$ ipython --no-banner

In [1]: import numpy as np

In [2]: np.set_printoptions(suppress=True, linewidth=140)

In [3]: X = np.load("data.npy")

In [4]: X
Out[4]: 
array([[1. , 0.2, 0. ],
       [0.2, 1. , 0.2],
       [0. , 0.2, 1. ]])

In [5]: rng = np.random.default_rng(386)

In [6]: Y = X + rng.integers(-2, 3, (3, 2)) @ rng.integers(-2, 3, (2, 3))

In [7]: Y
Out[7]: 
array([[ 0. , -0.8,  0. ],
       [-3.8,  3. ,  0.2],
       [ 3. , -0.8,  1. ]])

In [8]: np.linalg.matrix_rank(Y - X, tol=1e-8)
Out[8]: np.int64(2)

In [9]: def softmax(z):
   ...:     e = np.exp(z - z.max(axis=-1, keepdims=True))
   ...:     return e / e.sum(axis=-1, keepdims=True)
   ...: 

In [10]: np.round(softmax(X[1] + -3), 1)
Out[10]: array([0.2, 0.5, 0.2])

In [11]: att = X @ X.T / np.sqrt(3)

In [12]: np.round(softmax(att), 1)
Out[12]: 
array([[0.4, 0.3, 0.2],
       [0.3, 0.4, 0.3],
       [0.2, 0.3, 0.4]])

In [13]: np.round(softmax(att)[1] @ X, 1)
Out[13]: array([0.4, 0.5, 0.4])

In [14]: np.allclose(X @ X.T, X.T @ X)
Out[14]: True

In [15]: np.round(np.linalg.matrix_power(X, 4), 1)
Out[15]: 
array([[1.2, 0.9, 0.2],
       [0.9, 1.5, 0.9],
       [0.2, 0.9, 1.2]])

In [16]: np.allclose(X, X.T)
Out[16]: True

In [17]: (X + X.T) / 2
Out[17]: 
array([[1. , 0.2, 0. ],
       [0.2, 1. , 0.2],
       [0. , 0.2, 1. ]])

In [18]: (X - X.T) / 2
Out[18]: 
array([[0., 0., 0.],
       [0., 0., 0.],
       [0., 0., 0.]])

In [19]: np.trace(X)
Out[19]: np.float64(3.0)

In [20]: np.round(X @ X, 1) + 0
Out[20]: 
array([[1. , 0.4, 0. ],
       [0.4, 1.1, 0.4],
       [0. , 0.4, 1. ]])

In [21]: np.round(np.abs(np.linalg.eigvals(X)).max(), 1)
Out[21]: np.float64(1.3)

In [22]: w, vecs = np.linalg.eig(X)

In [23]: np.round(np.sort(np.linalg.eigvals(X.T)), 1)
Out[23]: array([0.7, 1. , 1.3])

In [24]: w.round(1)
Out[24]: array([0.7, 1. , 1.3])

In [25]: np.round(np.sort(np.linalg.eigvals(X @ X)), 1)
Out[25]: array([0.5, 1. , 1.6])

In [26]: np.round(X @ vecs[:, 0] - w[0] * vecs[:, 0], 1) + 0
Out[26]: array([0., 0., 0.])

In [27]: m1 = np.load("out17.npy")

In [28]: m1
Out[28]: 
array([[-0.5,  0. ,  0. ,  0.1],
       [ 2.1,  0.3,  0. , -0.2],
       [ 0.6,  0.4,  0. ,  0. ],
       [-1.3, -0.5,  0. , -0.1],
       [ 3.2,  0.7,  0. , -0.1],
       [ 1.1, -0.2,  0. ,  0.1],
       [-5.5,  0. ,  0. ,  0. ],
       [-0.2, -0.4,  0. ,  0. ],
       [ 2.1,  0.9,  0. ,  0. ],
       [ 1.2, -0.1,  0. ,  0. ],
       [-0.9, -0.3,  0. ,  0. ],
       [ 0.3, -0.1,  0. , -0.1],
       [-5.2,  0.5,  0. ,  0.1],
       [ 0.6,  0.3,  0. ,  0.1],
       [ 0.9,  1.1,  0. ,  0.2],
       [-3.7, -0.3,  0. ,  0. ],
       [ 2.7,  0. ,  0. ,  0.1],
       [ 1.4, -0.4,  0. , -0.1],
       [-1.2, -1.5,  0. ,  0. ],
       [-5.1, -0.2,  0. ,  0.2],
       [-4.9,  0.7,  0. , -0.2],
       [ 4.7, -0.7,  0. ,  0.2],
       [ 2.2,  0.5,  0. ,  0.1],
       [-0.2, -1.1,  0. , -0.4],
       [ 1.4, -0.1,  0.1,  0.1],
       [ 3.8,  0.6,  0. ,  0.1],
       [ 4.3,  0.4,  0. , -0.2]])

In [29]: D = np.linalg.norm(m1[:, None] - m1[None], axis=-1)

In [30]: np.round(np.linalg.norm(m1, axis=1), 1)
Out[30]: 
array([0.5, 2.1, 0.7, 1.4, 3.3, 1.1, 5.5, 0.4, 2.3, 1.2, 0.9, 0.3, 5.2, 0.7, 1.4, 3.7, 2.7, 1.5, 1.9, 5.1, 5. , 4.8, 2.3, 1.2, 1.4, 3.8,
       4.3])

In [31]: np.unravel_index(D.round(6).argmax(), D.shape)
Out[31]: (np.int64(6), np.int64(21))
